% python3 -q
>>> import numpy as np
>>> np.set_printoptions(suppress=True, linewidth=160)
>>> mat = np.load("test15.npy")
>>> mat.round(2)
array([[ 1.9 ,  0.18,  0.39, -0.1 ],
       [ 0.18,  1.46, -0.74, -0.45],
       [ 0.39, -0.74,  0.5 ,  0.22],
       [-0.1 , -0.45,  0.22,  0.14]])
>>> rk = np.linalg.matrix_rank(mat)
>>> rk
np.int64(2)
>>> null = np.linalg.svd(mat)[2][rk:].T
>>> np.round(null @ null.T, 2)
array([[ 0.05, -0.09, -0.19,  0.05],
       [-0.09,  0.27,  0.37,  0.23],
       [-0.19,  0.37,  0.75, -0.11],
       [ 0.05,  0.23, -0.11,  0.93]])
>>> [int(np.linalg.matrix_rank(mat[:, :j + 1])) for j in range(4)]
[1, 2, 2, 2]
>>> np.linalg.matrix_rank(mat.T @ mat), np.linalg.matrix_rank(mat @ mat.T)
(np.int64(2), np.int64(2))
>>> [int(np.linalg.matrix_rank(mat[:i])) for i in range(1, len(mat) + 1)]
[1, 2, 2, 2]
>>> np.round(mat @ mat, 2)
array([[ 3.8 ,  0.35,  0.77, -0.21],
       [ 0.35,  2.93, -1.48, -0.91],
       [ 0.77, -1.48,  0.99,  0.43],
       [-0.21, -0.91,  0.43,  0.28]])
>>> np.allclose(mat @ mat.T, mat.T @ mat)
True
>>> (mat - mat.T) / 2
array([[0., 0., 0., 0.],
       [0., 0., 0., 0.],
       [0., 0., 0., 0.],
       [0., 0., 0., 0.]])
>>> np.round(np.linalg.matrix_power(mat, 2), 2)
array([[ 3.8 ,  0.35,  0.77, -0.21],
       [ 0.35,  2.93, -1.48, -0.91],
       [ 0.77, -1.48,  0.99,  0.43],
       [-0.21, -0.91,  0.43,  0.28]])
>>> assert mat == mat.T
Traceback (most recent call last):
  File "<python-input-15>", line 1, in <module>
    assert mat == mat.T
           ^^^^^^^^^^^^
ValueError: The truth value of an array with more than one element is ambiguous. Use a.any() or a.all()
>>> def softmax(z):
...     e = np.exp(z - z.max(axis=-1, keepdims=True))
...     return e / e.sum(axis=-1, keepdims=True)
... 
>>> np.round(softmax(mat[0] + 4), 2)
array([0.65, 0.12, 0.14, 0.09])
>>> np.round(softmax(mat[0]), 2)
array([0.65, 0.12, 0.14, 0.09])
>>> att = mat @ mat.T / np.sqrt(4)
>>> np.round(softmax(att), 2)
array([[0.65, 0.12, 0.14, 0.09],
       [0.18, 0.65, 0.07, 0.1 ],
       [0.3 , 0.1 , 0.34, 0.26],
       [0.23, 0.16, 0.32, 0.29]])
>>> softmax(att).round(6).argmax(axis=1)
array([0, 1, 2, 2])
